In [1]: import numpy as np

In [2]: import numpy.linalg as la

In [3]: np.set_printoptions(suppress=True, linewidth=140)

In [4]: def rd(a):
   ...:     return np.round(a, 2) + 0
   ...: 

In [5]: other = np.array([[1, 1], [1, -1]])

In [6]: rng = np.random.default_rng(39830)

In [7]: m1 = np.kron(other, np.kron(other, other))[rng.permutation(8)][:4]

In [8]: m1
Out[8]: 
array([[ 1, -1,  1, -1, -1,  1, -1,  1],
       [ 1,  1, -1, -1,  1,  1, -1, -1],
       [ 1,  1, -1, -1, -1, -1,  1,  1],
       [ 1, -1,  1, -1,  1, -1,  1, -1]])

In [9]: th = np.radians(27)

In [10]: r_ = np.eye(8)

In [11]: r_[0, 0] = r_[5, 5] = np.cos(th)

In [12]: r_[0, 5], r_[5, 0] = -np.sin(th), np.sin(th)

In [13]: rd(r_)
Out[13]: 
array([[ 0.89,  0.  ,  0.  ,  0.  ,  0.  , -0.45,  0.  ,  0.  ],
       [ 0.  ,  1.  ,  0.  ,  0.  ,  0.  ,  0.  ,  0.  ,  0.  ],
       [ 0.  ,  0.  ,  1.  ,  0.  ,  0.  ,  0.  ,  0.  ,  0.  ],
       [ 0.  ,  0.  ,  0.  ,  1.  ,  0.  ,  0.  ,  0.  ,  0.  ],
       [ 0.  ,  0.  ,  0.  ,  0.  ,  1.  ,  0.  ,  0.  ,  0.  ],
       [ 0.45,  0.  ,  0.  ,  0.  ,  0.  ,  0.89,  0.  ,  0.  ],
       [ 0.  ,  0.  ,  0.  ,  0.  ,  0.  ,  0.  ,  1.  ,  0.  ],
       [ 0.  ,  0.  ,  0.  ,  0.  ,  0.  ,  0.  ,  0.  ,  1.  ]])

In [14]: other = m1 @ r_.T

In [15]: np.allclose(m1 @ m1.T, other @ other.T)
Out[15]: True

In [16]: np.allclose(la.norm(m1, axis=1), la.norm(other, axis=1))
Out[16]: True

In [17]: x0 = np.array([2, 1, 1, 0, 1, 0, 3, 1])

In [18]: h = np.maximum(m1 @ x0, 0)

In [19]: rd(np.tanh(m1 @ x0))
Out[19]: array([-0.76, -0.76,  1.  ,  1.  ])

In [20]: h
Out[20]: array([0, 0, 5, 5])

In [21]: other = np.array([[0, 2, 0],
    ...:     [0, 1, 1],
    ...:     [-2, 2, 1],
    ...:     [1, 2, 0],
    ...:     [-1, -2, -1],
    ...:     [0, 1, 0],
    ...:     [0, 2, 2],
    ...:     [1, -1, 0]])

In [22]: la.matrix_rank(m1 @ other)
Out[22]: np.int64(3)

In [23]: np.einsum("ij,ij->i", m1, m1)
Out[23]: array([8, 8, 8, 8])

In [24]: np.einsum("ik,kj->ji", m1, other)
Out[24]: 
array([[-1, -1,  3, -5],
       [ 1, -3,  1,  1],
       [-1, -3,  3,  1]])

In [25]: la.matrix_rank(np.vstack([m1, other.T]))
Out[25]: np.int64(7)

In [26]: other = m1 / np.sqrt((m1 ** 2).mean(axis=1, keepdims=True))

In [27]: la.matrix_rank(other) == la.matrix_rank(m1)
Out[27]: np.True_

In [28]: la.matrix_rank(m1 - m1.mean(axis=1, keepdims=True))
Out[28]: np.int64(4)

In [29]: other[0]
Out[29]: array([ 1., -1.,  1., -1., -1.,  1., -1.,  1.])

In [30]: E = np.load("arr.npy")

In [31]: rd(E)
Out[31]: 
array([[ 0.81, -0.36,  0.36,  0.15,  0.23, -0.11],
       [-0.36,  0.32,  0.68,  0.28,  0.44, -0.2 ],
       [ 0.36,  0.68,  0.32, -0.28, -0.44,  0.2 ],
       [ 0.15,  0.28, -0.28,  0.89, -0.18,  0.08],
       [ 0.23,  0.44, -0.44, -0.18,  0.72,  0.13],
       [-0.11, -0.2 ,  0.2 ,  0.08,  0.13,  0.94]])

In [32]: rd(la.pinv(E))
Out[32]: 
array([[ 0.81, -0.36,  0.36,  0.15,  0.23, -0.11],
       [-0.36,  0.32,  0.68,  0.28,  0.44, -0.2 ],
       [ 0.36,  0.68,  0.32, -0.28, -0.44,  0.2 ],
       [ 0.15,  0.28, -0.28,  0.89, -0.18,  0.08],
       [ 0.23,  0.44, -0.44, -0.18,  0.72,  0.13],
       [-0.11, -0.2 ,  0.2 ,  0.08,  0.13,  0.94]])

In [33]: rd(E @ E.T)
Out[33]: 
array([[1., 0., 0., 0., 0., 0.],
       [0., 1., 0., 0., 0., 0.],
       [0., 0., 1., 0., 0., 0.],
       [0., 0., 0., 1., 0., 0.],
       [0., 0., 0., 0., 1., 0.],
       [0., 0., 0., 0., 0., 1.]])

In [34]: rd(E[:, 4] @ E[:, 1])
Out[34]: np.float64(0.0)

In [35]: blk = np.stack([E, 5 * E, E[::-1]])

In [36]: rd(la.norm(blk, axis=(1, 2)))
Out[36]: array([ 2.45, 12.25,  2.45])

In [37]: rd(la.det(blk))
Out[37]: array([    -1., -15625.,      1.])

In [38]: la.matrix_rank(blk.reshape(3, -1))
Out[38]: np.int64(2)

In [39]: vals, evecs = la.eigh(E)

In [40]: (vals > 1e-8).sum(), (vals < -1e-8).sum()
Out[40]: (np.int64(5), np.int64(1))

In [41]: np.unique(vals.round(6) + 0, return_counts=True)[1]
Out[41]: array([1, 5])

In [42]: rd(la.eigvalsh(E + 4 * np.eye(6)))
Out[42]: array([3., 5., 5., 5., 5., 5.])

In [43]: rd(la.svd(E, compute_uv=False))
Out[43]: array([1., 1., 1., 1., 1., 1.])

In [44]: np.all(la.eigvalsh(E) > 0)
Out[44]: np.False_

In [45]: rd(la.eigvalsh(E).min())
Out[45]: np.float64(-1.0)

In [46]: arr = np.load("out8.npy")

In [47]: rd(arr)
Out[47]: 
array([[ 0.64, -0.44,  1.62,  0.47],
       [-0.44, -0.59,  0.15, -0.22],
       [ 1.62,  0.15,  1.78,  0.27],
       [ 0.47, -0.22,  0.27, -0.83]])

In [48]: left, sigma, VT = la.svd(arr)

In [49]: np.argmax(sigma[:-1] / (sigma[1:] + 1e-6)) + 1
Out[49]: np.int64(3)

In [50]: rd(sigma)
Out[50]: array([3., 1., 1., 0.])

In [51]: other = left[:, :3] @ np.diag(sigma[:3]) @ VT[:3]

In [52]: rd(la.norm(arr - other) / la.norm(arr))
Out[52]: np.float64(0.0)

In [53]: la.matrix_rank(other)
Out[53]: np.int64(3)

In [54]: rd(other)
Out[54]: 
array([[ 0.64, -0.44,  1.62,  0.47],
       [-0.44, -0.59,  0.15, -0.22],
       [ 1.62,  0.15,  1.78,  0.27],
       [ 0.47, -0.22,  0.27, -0.83]])

In [55]: la.matrix_rank(arr, rtol=0.05)
Out[55]: np.int64(3)

In [56]: rd(la.norm(arr - other, 2)), rd(sigma[3])
Out[56]: (np.float64(0.0), np.float64(0.0))

In [57]: rd(np.abs(arr - other).max())
Out[57]: np.float64(0.0)

In [58]: vals, evecs = la.eigh(arr)

In [59]: x0 = np.array([-3, -2, -2, -2])

In [60]: rd(la.eigvalsh(arr[1:, 1:]))
Out[60]: array([-1.  , -0.46,  1.82])

In [61]: rd(x0 @ arr @ x0)
Out[61]: np.float64(28.45)

In [62]: np.unique(arr.round(6), axis=0).shape
Out[62]: (4, 4)

In [63]: np.allclose(arr[:-1].T @ la.lstsq(arr[:-1].T, arr[-1])[0], arr[-1])
Out[63]: True

In [64]: F = np.load("m.npy")

In [65]: F
Out[65]: 
array([[0, 1, 1, 1, 0, 0],
       [1, 0, 0, 1, 1, 0],
       [1, 0, 0, 1, 1, 0],
       [1, 1, 1, 0, 1, 0],
       [0, 1, 1, 1, 0, 0],
       [0, 0, 0, 0, 0, 0]])

In [66]: vals, evecs = la.eigh(F)

In [67]: rd(la.eigvalsh(F @ F))
Out[67]: array([ 0.  ,  0.  ,  0.  ,  1.53,  4.  , 10.47])

In [68]: np.abs(evecs[:, -1]).round(6).argmax()
Out[68]: np.int64(3)

In [69]: rd(evecs.T @ evecs)
Out[69]: 
array([[1., 0., 0., 0., 0., 0.],
       [0., 1., 0., 0., 0., 0.],
       [0., 0., 1., 0., 0., 0.],
       [0., 0., 0., 1., 0., 0.],
       [0., 0., 0., 0., 1., 0.],
       [0., 0., 0., 0., 0., 1.]])

In [70]: rd(la.eigvalsh(F + 4 * np.eye(6)))
Out[70]: array([2.  , 2.76, 4.  , 4.  , 4.  , 7.24])
